$ ipython --no-banner

In [1]: import numpy as np

In [2]: np.set_printoptions(suppress=True, linewidth=120)

In [3]: A2 = np.array([[-2, -2], [1, 0], [-2, -2]])

In [4]: X = np.tile(A2, (2, 3))

In [5]: print(X)
[[-2 -2 -2 -2 -2 -2]
 [ 1  0  1  0  1  0]
 [-2 -2 -2 -2 -2 -2]
 [-2 -2 -2 -2 -2 -2]
 [ 1  0  1  0  1  0]
 [-2 -2 -2 -2 -2 -2]]

In [6]: U, s, vt = np.linalg.svd(X, full_matrices=False)

In [7]: np.round(U.T @ U, 2) + 0
Out[7]: 
array([[1., 0., 0., 0., 0., 0.],
       [0., 1., 0., 0., 0., 0.],
       [0., 0., 1., 0., 0., 0.],
       [0., 0., 0., 1., 0., 0.],
       [0., 0., 0., 0., 1., 0.],
       [0., 0., 0., 0., 0., 1.]])

In [8]: print(np.round(np.sqrt((s ** 2).sum()), 2), np.round(np.linalg.norm(X), 2))
10.1 10.1

In [9]: np.round(U.T @ X @ vt.T, 2) + 0
Out[9]: 
array([[9.95, 0.  , 0.  , 0.  , 0.  , 0.  ],
       [0.  , 1.7 , 0.  , 0.  , 0.  , 0.  ],
       [0.  , 0.  , 0.  , 0.  , 0.  , 0.  ],
       [0.  , 0.  , 0.  , 0.  , 0.  , 0.  ],
       [0.  , 0.  , 0.  , 0.  , 0.  , 0.  ],
       [0.  , 0.  , 0.  , 0.  , 0.  , 0.  ]])

In [10]: np.round(np.cumsum(s ** 2) / np.sum(s ** 2), 2)
Out[10]: array([0.97, 1.  , 1.  , 1.  , 1.  , 1.  ])

In [11]: s.round(2) + 0
Out[11]: array([9.95, 1.7 , 0.  , 0.  , 0.  , 0.  ])

In [12]: U.shape, s.shape, vt.shape
Out[12]: ((6, 6), (6,), (6, 6))

In [13]: (s > 1e-8).sum()
Out[13]: np.int64(2)

In [14]: np.abs(U[:, 0]).round(6).argmax()
Out[14]: np.int64(0)

In [15]: U, s, vt = np.linalg.svd(X)

In [16]: s.round(2) + 0
Out[16]: array([9.95, 1.7 , 0.  , 0.  , 0.  , 0.  ])

In [17]: A2 = U[:, :2] @ np.diag(s[:2]) @ vt[:2]

In [18]: np.linalg.matrix_rank(A2)
Out[18]: np.int64(2)

In [19]: print(np.linalg.matrix_rank(X, rtol=0.05))
2

In [20]: U, s, vt = np.linalg.svd(X)

In [21]: vecs = vt[:(s > 1e-8).sum()]

In [22]: rng = np.random.default_rng(12809)

In [23]: x = X[3] + 5 * X[0] + rng.integers(2) * np.eye(6)[5]

In [24]: print(x)
[-12. -12. -12. -12. -12. -12.]

In [25]: print(np.round(np.diag(vecs.T @ vecs), 2))
[0.33 0.33 0.33 0.33 0.33 0.33]

In [26]: np.linalg.matrix_rank(np.vstack([X, x]))
Out[26]: np.int64(2)

In [27]: lab = rng.permutation(6)

In [28]: print(lab)
[2 5 4 1 3 0]

In [29]: A2 = X[lab][:, lab]

In [30]: np.trace(A2)
Out[30]: np.int64(-7)

In [31]: np.allclose(A2, X)
Out[31]: False

In [32]: print(np.diag(A2))
[-2 -2  1  0 -2 -2]

In [33]: round(float(np.linalg.det(A2)), 2), round(float(np.linalg.det(X[lab])), 2)
Out[33]: (0.0, 0.0)
